>>> import numpy as np
>>> np.set_printoptions(precision=1, suppress=True, linewidth=160, sign=" ")
>>> K = np.array([[0.6, -2.5, 0.2, 0.1, -1.7], [0.5, -0.4, -0.5, -0.7, -0.5]])
>>> K[:, 4] *= 5
>>> K
array([[ 0.6, -2.5,  0.2,  0.1, -8.5],
       [ 0.5, -0.4, -0.5, -0.7, -2.5]])
>>> # row 0 dominates
>>> U, sv, Vt = np.linalg.svd(K, full_matrices=False)
>>> (sv > 1e-8).sum()
np.int64(2)
>>> sv
array([ 9.2,  1. ])
>>> np.round(np.abs(Vt[0]), 1) + 0
array([ 0.1,  0.3,  0. ,  0. ,  1. ])
>>> sv / sv[0]
array([ 1. ,  0.1])
>>> A2 = K / np.linalg.norm(K, axis=1, keepdims=True)
>>> cov = A2 @ A2.T
>>> np.round(np.degrees(np.arccos(np.clip(cov[0, 1], -1, 1))), 1)
np.float64(22.2)
>>> np.count_nonzero(K)
np.int64(10)
>>> K.sum(axis=1)
array([-10.1,  -3.6])
>>> round(np.linalg.norm(K), 1)
np.float64(9.3)
>>> r0, g = K[1], K[0]
>>> r0 @ r0
np.float64(7.4)
>>> p = (r0 @ g) / (r0 @ r0) * r0
>>> np.round((g - p) @ r0, 1)
np.float64(0.0)
>>> g - p
array([-0.9, -1.3,  1.7,  2.2, -0.9])
>>> np.round(np.outer(r0, g), 1) + 0
array([[ 0.3, -1.2,  0.1,  0. , -4.2],
       [-0.2,  1. , -0.1,  0. ,  3.4],
       [-0.3,  1.2, -0.1,  0. ,  4.2],
       [-0.4,  1.8, -0.1, -0.1,  5.9],
       [-1.5,  6.2, -0.5, -0.2, 21.2]])
>>> mat = np.load("dump.npy")
>>> mat
array([[ 3,  0,  0,  0],
       [ 3,  1,  0,  0],
       [ 9,  0,  6,  0],
       [ 9,  3,  6,  2]])
>>> # triangular
>>> A2 = np.array([[0, 2], [2, 0], [2, 0], [2, 0]])
>>> np.einsum("ik,kj->ji", mat, A2)
array([[  0,   2,  12,  22],
       [  6,   6,  18,  18]])
>>> np.linalg.matrix_rank(mat @ A2)
np.int64(2)
>>> np.linalg.matrix_rank(np.vstack([mat, A2.T]))
np.int64(4)
>>> rng = np.random.default_rng(30)
>>> A2 = mat + rng.integers(-2, 3, (4, 1)) @ rng.integers(-2, 3, (1, 4))
>>> A2
array([[ 5,  4, -2,  0],
       [ 4,  3, -1,  0],
       [ 8, -2,  7,  0],
       [ 9,  3,  6,  2]])
>>> A2 - mat
array([[ 2,  4, -2,  0],
       [ 1,  2, -1,  0],
       [-1, -2,  1,  0],
       [ 0,  0,  0,  0]])
>>> q, Rm = np.linalg.qr(mat)
>>> np.abs(np.diag(Rm))
array([ 13.4,   2.2,   2.7,   0.4])
>>> Rm
array([[-13.4,  -2.2,  -8. ,  -1.3],
       [  0. ,  -2.2,   0. ,  -1.3],
       [  0. ,   0. ,  -2.7,  -0.4],
       [  0. ,   0. ,   0. ,   0.4]])
>>> np.round(q @ Rm, 1) + 0
array([[ 3.,  0.,  0.,  0.],
       [ 3.,  1.,  0.,  0.],
       [ 9.,  0.,  6.,  0.],
       [ 9.,  3.,  6.,  2.]])
>>> q
array([[-0.2,  0.2,  0.7,  0.7],
       [-0.2, -0.2,  0.7, -0.7],
       [-0.7,  0.7, -0.2, -0.2],
       [-0.7, -0.7, -0.2,  0.2]])
>>> round(abs(Rm[0, 0]), 1), np.round(np.linalg.norm(mat[:, 0]), 1)
(np.float64(13.4), np.float64(13.4))
>>> r0 = np.array([3, -4])
>>> np.cross(mat[1, :3], mat[3, :3])
array([  6, -18,   0])
>>> A2 = np.array([[1, 1], [1, -1]])
>>> X = np.kron(A2, np.kron(A2, A2))[rng.permutation(8)][:3]
>>> X
array([[ 1,  1, -1, -1,  1,  1, -1, -1],
       [ 1, -1, -1,  1, -1,  1,  1, -1],
       [ 1, -1,  1, -1, -1,  1, -1,  1]])
>>> round(float(np.linalg.norm(X, 2)), 1)
2.8
>>> X[0] @ X[1]
np.int64(0)
>>> round(np.linalg.norm(X, "nuc"), 1)
np.float64(8.5)
>>> round(np.linalg.norm(X[0] - X[1]), 1)
np.float64(4.0)
>>> np.linalg.norm(X, axis=0)
array([ 1.7,  1.7,  1.7,  1.7,  1.7,  1.7,  1.7,  1.7])
>>> round(np.linalg.norm(X[0], 1), 1), round(float(np.linalg.norm(X[0], np.inf)), 1)
(np.float64(8.0), 1.0)
>>> arr = np.loadtxt("x.csv", delimiter=",")
>>> arr
array([[ 25., -15., -15., -20.,  -5.],
       [-15.,   9.,   9.,  12.,   3.],
       [-15.,   9.,   9.,  12.,   3.],
       [-20.,  12.,  12.,  16.,   4.],
       [ -5.,   3.,   3.,   4.,   1.]])
>>> # column 2 repeats column 1
>>> A2 = np.array([[1, 2], [5, 1], [4, 2], [4, 1], [2, 1]])
>>> np.linalg.matrix_rank(arr @ A2)
np.int64(1)
>>> np.linalg.matrix_rank(np.vstack([arr, A2.T]))
np.int64(3)
>>> np.einsum("ik,kj->ji", arr, A2)
array([[-200.,  120.,  120.,  160.,   40.],
       [ -20.,   12.,   12.,   16.,    4.]])
>>> np.einsum("ik,kj->ij", arr, A2)
array([[-200.,  -20.],
       [ 120.,   12.],
       [ 120.,   12.],
       [ 160.,   16.],
       [  40.,    4.]])
>>> np.vstack([arr, A2.T]).shape
(7, 5)
>>> np.einsum("ij,ij->i", arr, arr)
array([ 1500.,   540.,   540.,   960.,    60.])
